$ ipython --no-banner

In [1]: import numpy as np

In [2]: np.set_printoptions(suppress=True, linewidth=160)

In [3]: rnd = lambda a: np.round(a, 2) + 0

In [4]: A = np.load("m.npy")

In [5]: rnd(A)
Out[5]: 
array([[-1.03,  2.93,  0.04, -0.44,  1.52,  4.59,  2.  ],
       [-7.05,  1.74, -4.79, -7.68, -0.89,  3.36,  2.  ],
       [ 3.64,  4.2 ,  3.44,  4.66,  3.22,  5.02,  2.  ],
       [ 3.97,  4.43,  3.53,  4.8 ,  3.27,  4.83,  2.  ],
       [ 3.1 ,  3.64,  3.46,  4.69,  3.23,  5.59,  2.  ],
       [-4.71,  2.26, -2.97, -4.95,  0.02,  3.76,  2.  ],
       [ 4.49,  3.4 ,  5.09,  7.13,  4.04,  6.64,  2.  ],
       [ 0.34,  2.28,  2.06,  2.59,  2.53,  6.25,  2.  ],
       [ 2.75,  3.78,  2.98,  3.96,  2.99,  5.21,  2.  ],
       [-3.53,  1.75, -1.28, -2.41,  0.86,  5.11,  2.  ],
       [-8.79,  1.18, -5.96, -9.45, -1.48,  3.34,  2.  ],
       [-4.04,  2.9 , -2.94, -4.91,  0.03,  3.13,  2.  ],
       [-7.15,  1.95, -5.1 , -8.16, -1.05,  3.  ,  2.  ],
       [ 0.83,  3.01,  1.81,  2.22,  2.41,  5.39,  2.  ],
       [ 2.15,  3.67,  2.48,  3.22,  2.74,  5.07,  2.  ],
       [ 3.42,  4.02,  3.41,  4.61,  3.2 ,  5.19,  2.  ],
       [ 2.55,  4.3 ,  2.25,  2.88,  2.63,  4.33,  2.  ],
       [-3.32,  1.7 , -1.02, -2.03,  0.99,  5.29,  2.  ],
       [ 4.41,  3.55,  4.87,  6.8 ,  3.93,  6.39,  2.  ],
       [ 4.03,  3.67,  4.35,  6.03,  3.68,  6.  ,  2.  ],
       [ 1.52,  3.65,  1.87,  2.3 ,  2.43,  4.79,  2.  ],
       [-2.17,  2.55, -0.72, -1.58,  1.14,  4.59,  2.  ],
       [-0.84,  1.9 ,  1.26,  1.39,  2.13,  6.24,  2.  ],
       [-5.3 ,  1.93, -3.23, -5.34, -0.11,  3.96,  2.  ],
       [ 0.45,  3.83,  0.62,  0.42,  1.81,  3.97,  2.  ],
       [-1.25,  2.75,  0.  , -0.5 ,  1.5 ,  4.75,  2.  ],
       [ 0.2 ,  2.73,  1.48,  1.72,  2.24,  5.51,  2.  ],
       [-1.46,  2.38,  0.17, -0.25,  1.58,  5.21,  2.  ],
       [ 1.41,  2.98,  2.43,  3.15,  2.72,  5.74,  2.  ]])

In [6]: Uu, sig, vt = np.linalg.svd(A)

In [7]: rnd(sig)
Out[7]: array([40.09, 30.36,  4.66,  0.  ,  0.  ,  0.  ,  0.  ])

In [8]: np.argmax(sig[:-1] / (sig[1:] + 1e-6)) + 1
Out[8]: np.int64(3)

In [9]: B = Uu[:, :3] @ np.diag(sig[:3]) @ vt[:3]

In [10]: rnd(np.linalg.norm(A - B, 2)), rnd(sig[3])
Out[10]: (np.float64(0.0), np.float64(0.0))

In [11]: rnd(np.linalg.norm(A - B) / np.linalg.norm(A))
Out[11]: np.float64(0.0)

In [12]: rnd(np.abs(A - B).max())
Out[12]: np.float64(0.0)
